In [1]: import numpy as np

In [2]: from numpy import linalg as LA

In [3]: np.set_printoptions(suppress=True, linewidth=200)

In [4]: W0 = np.load("mat.npy")

In [5]: print(W0)
[[ 4  0  4]
 [ 2  0  1]
 [ 1  0  0]
 [ 4  6  2]
 [ 4  6  2]
 [ 9  9 10]
 [ 4  0  4]
 [ 8  6  9]
 [ 0  0  0]
 [ 0  3  0]
 [ 4  6  2]
 [ 0  2  0]
 [ 0  0  0]
 [ 2  8  0]
 [ 0  0  0]
 [ 4  6  2]
 [ 5  9  3]
 [ 3  7  0]
 [12 18 13]
 [ 0  0  0]
 [ 4  6  2]
 [ 0  0  0]]

In [6]: # row 4 repeats row 3

In [7]: Xc = W0 - W0.mean(axis=0)

In [8]: left, sigma, VT = LA.svd(Xc, full_matrices=False)

In [9]: np.round(sigma ** 2 / (sigma ** 2).sum(), 4)
Out[9]: array([0.8625, 0.1293, 0.0082])

In [10]: np.round(VT[0] * np.sign(VT[0, np.abs(VT[0]).argmax()]), 4)
Out[10]: array([0.5029, 0.6848, 0.5274])

In [11]: sigma.round(4)
Out[11]: array([28.5344, 11.0459,  2.7879])

In [12]: Xc = (W0 - W0.mean(axis=0)) / W0.std(axis=0)

In [13]: np.round(Xc.std(axis=0), 4)
Out[13]: array([1., 1., 1.])

In [14]: beta = LA.lstsq(np.delete(Xc, 0, axis=1), Xc[:, 0])[0]

In [15]: np.round(1 - np.var(Xc[:, 0] - np.delete(Xc, 0, axis=1) @ beta), 4)
Out[15]: np.float64(0.9477)

In [16]: other = np.c_[W0[:, :1] @ np.array([[4]]), np.array([1, 1, 1, 1, 1, 3, 3, 1, 2, 2, 3, 0, 2, 3, 1, 0, 2, 0, 3, 0, 2, 3])]

In [17]: print(other)
[[16  1]
 [ 8  1]
 [ 4  1]
 [16  1]
 [16  1]
 [36  3]
 [16  3]
 [32  1]
 [ 0  2]
 [ 0  2]
 [16  3]
 [ 0  0]
 [ 0  2]
 [ 8  3]
 [ 0  1]
 [16  0]
 [20  2]
 [12  0]
 [48  3]
 [ 0  0]
 [16  2]
 [ 0  3]]

In [18]: np.round(LA.lstsq(W0, other[:, 0])[0], 4) + 0
Out[18]: array([4., 0., 0.])

In [19]: np.round(LA.norm(LA.qr(W0)[0].T @ other, axis=0) ** 2 / ((other ** 2).sum(axis=0) + 1e-12), 4)
Out[19]: array([1.    , 0.5209])

In [20]: print(LA.matrix_rank(np.c_[W0, other]))
4

In [21]: round(np.log10(LA.cond(other)))
Out[21]: 1

In [22]: other = np.array([[1, 0, 1], [2, 0, 2], [2, 0, 1]])

In [23]: Z = np.array([[2, -6, 0], [-3, 4, -9], [2, -6, -4]])

In [24]: m1 = np.block([[other, np.array([[-2, -1, 1], [2, -1, -2], [-1, -2, 1]])], [np.zeros((3, 3)), Z]])

In [25]: m1
Out[25]: 
array([[ 1.,  0.,  1., -2., -1.,  1.],
       [ 2.,  0.,  2.,  2., -1., -2.],
       [ 2.,  0.,  1., -1., -2.,  1.],
       [ 0.,  0.,  0.,  2., -6.,  0.],
       [ 0.,  0.,  0., -3.,  4., -9.],
       [ 0.,  0.,  0.,  2., -6., -4.]])

In [26]: theta = np.radians(72)

In [27]: r_ = np.eye(6)

In [28]: r_[3, 3] = r_[5, 5] = np.cos(theta)

In [29]: r_[3, 5], r_[5, 3] = -np.sin(theta), np.sin(theta)

In [30]: r_.round(4)
Out[30]: 
array([[ 1.    ,  0.    ,  0.    ,  0.    ,  0.    ,  0.    ],
       [ 0.    ,  1.    ,  0.    ,  0.    ,  0.    ,  0.    ],
       [ 0.    ,  0.    ,  1.    ,  0.    ,  0.    ,  0.    ],
       [ 0.    ,  0.    ,  0.    ,  0.309 ,  0.    , -0.9511],
       [ 0.    ,  0.    ,  0.    ,  0.    ,  1.    ,  0.    ],
       [ 0.    ,  0.    ,  0.    ,  0.9511,  0.    ,  0.309 ]])

In [31]: other = m1 @ r_.T

In [32]: print(np.round(LA.det(r_), 4), np.round(np.trace(r_), 4))
1.0 4.618

In [33]: print(np.allclose(LA.norm(m1, axis=1), LA.norm(other, axis=1)))
True

In [34]: u, g = m1[4], m1[1]

In [35]: u @ g
Out[35]: np.float64(8.0)

In [36]: u @ u
Out[36]: np.float64(106.0)

In [37]: p = (u @ g) / (u @ u) * u

In [38]: print(round(float(LA.norm(u + g) ** 2 + LA.norm(u - g) ** 2), 4))
246.0

In [39]: np.outer(u, g)
Out[39]: 
array([[  0.,   0.,   0.,   0.,  -0.,  -0.],
       [  0.,   0.,   0.,   0.,  -0.,  -0.],
       [  0.,   0.,   0.,   0.,  -0.,  -0.],
       [ -6.,  -0.,  -6.,  -6.,   3.,   6.],
       [  8.,   0.,   8.,   8.,  -4.,  -8.],
       [-18.,  -0., -18., -18.,   9.,  18.]])

In [40]: np.round((g - p) @ u, 4)
Out[40]: np.float64(0.0)

In [41]: p.round(4)
Out[41]: array([ 0.    ,  0.    ,  0.    , -0.2264,  0.3019, -0.6792])

In [42]: LA.matrix_rank(np.outer(u, g))
Out[42]: np.int64(1)

In [43]: print(np.round(g - p, 4))
[ 2.      0.      2.      2.2264 -1.3019 -1.3208]
